>>> import numpy as np
>>> from numpy import linalg as LA
>>> np.set_printoptions(precision=2, suppress=True, linewidth=160, sign=" ")
>>> F = np.load("dump.npy")
>>> F
array([[ -6,   1,  -6,   5],
       [ -3,   9,  -4,  11],
       [-11,   5,   5,   6],
       [-17,   6,  12,  -2],
       [-26,  13,   9,   0],
       [-29,  15,  18,   8],
       [-24,  17,  14,   7],
       [-17,  12,   5,   2],
       [-25,  14,   6,  11],
       [-33,   6,   4,   3],
       [-42,   6,  13,   4],
       [-46,   3,  18,   3],
       [-40,   5,  27,  -2],
       [-39,   6,  25,   7],
       [-45,  10,  23,  14],
       [-50,  19,  20,   5],
       [-46,  20,  20,   2],
       [-41,  15,  29,  -1],
       [-37,  14,  33,   5],
       [-34,  13,  38,  12],
       [-37,   9,  36,  16],
       [-41,   0,  30,  12],
       [-33,  -3,  23,   7],
       [-29,  -9,  14,   9],
       [-22, -18,  20,   5],
       [-15, -10,  14,  -1],
       [-12, -17,  16,   5],
       [ -7, -14,  19,  12]])
>>> lab = F[:, 0] > np.median(F[:, 0])
>>> r0 = F[lab].mean(axis=0) - F[~lab].mean(axis=0)
>>> r0
array([ 22.93,  -7.07, -14.07,  -0.64])
>>> ((F - F.mean(axis=0)) @ r0 > 0).astype(int)
array([ 1,  1,  1,  1,  1,  0,  1,  1,  1,  1,  0,  0,  0,  0,  0,  0,  0,  0,  0,  0,  0,  0,  0,  1,  1,  1,  1,  1])
>>> P = F @ LA.solve(F.T @ F, F.T)
>>> np.round(LA.eigvalsh(P), 2) + 0
array([ 0.,  0.,  0.,  0.,  0.,  0.,  0.,  0.,  0.,  0.,  0.,  0.,  0.,  0.,  0.,  0.,  0.,  0.,  0.,  0.,  0.,  0.,  0.,  0.,  1.,  1.,  1.,  1.])
>>> np.allclose(P @ P, P)
True
>>> O, r_ = LA.qr(F)
>>> r_
array([[168.17, -35.48, -97.87, -28.19],
       [  0.  , -50.79,  14.09,   3.61],
       [  0.  ,   0.  , -42.51,  -8.24],
       [  0.  ,   0.  ,   0.  ,  27.48]])
>>> B = r_ / LA.norm(r_, axis=1, keepdims=True)
>>> G = B @ B.T
>>> G[3]
array([-0.14,  0.07, -0.19,  1.  ])
>>> (np.abs(G) > 0.9).astype(int)
array([[ 1,  0,  0,  0],
       [ 0,  1,  0,  0],
       [ 0,  0,  1,  0],
       [ 0,  0,  0,  1]])
>>> LA.norm(B, axis=1)
array([ 1.,  1.,  1.,  1.])
>>> np.round(np.degrees(np.arccos(np.clip(G[3, 2], -1, 1))), 2)
np.float64(100.97)
>>> W0 = np.load("x.npy")
>>> W0
array([[  3,   4,   5,   6,   7,   8],
       [  9,  10,  11,  12,  13,  14],
       [ 15,  16,  17,  18,  19,  20]])
>>> LA.cond(W0) > 100
np.True_
>>> round(LA.norm(W0, 2) / LA.norm(W0), 2)
np.float64(1.0)
>>> LA.matrix_rank(W0, rtol=0.1)
np.int64(1)
>>> np.argsort(-LA.norm(W0, axis=0).round(6), kind="stable")[:3]
array([ 5,  4,  3])
>>> Uu, sigma, VT = LA.svd(W0)
>>> evecs = VT[:(sigma > 1e-8).sum()]
>>> rng = np.random.default_rng(73)
>>> x = W0[0] + 3 * W0[2] + rng.integers(2) * np.eye(6)[1]
>>> x
array([ 48.,  53.,  56.,  60.,  64.,  68.])
>>> np.diag(evecs.T @ evecs)
array([ 0.52,  0.3 ,  0.18,  0.18,  0.3 ,  0.52])
>>> np.round(LA.norm(x - evecs.T @ evecs @ x), 2)
np.float64(0.84)
>>> B = W0 / LA.norm(W0, axis=1, keepdims=True)
>>> G = B @ B.T
>>> np.round(np.degrees(np.arccos(np.clip(G[0, 1], -1, 1))), 2)
np.float64(8.8)
>>> np.allclose(W0[:-1].T @ LA.lstsq(W0[:-1].T, W0[-1])[0], W0[-1])
True
>>> LA.lstsq(W0[:-1].T, W0[-1])[2]
np.int32(2)
>>> np.unique(W0.round(6), axis=0).shape
(3, 6)
>>> np.abs(np.diag(LA.qr(W0)[1])) > 1e-9
array([ True,  True, False])
>>> W0 @ LA.pinv(W0) @ W0
array([[  3.,   4.,   5.,   6.,   7.,   8.],
       [  9.,  10.,  11.,  12.,  13.,  14.],
       [ 15.,  16.,  17.,  18.,  19.,  20.]])
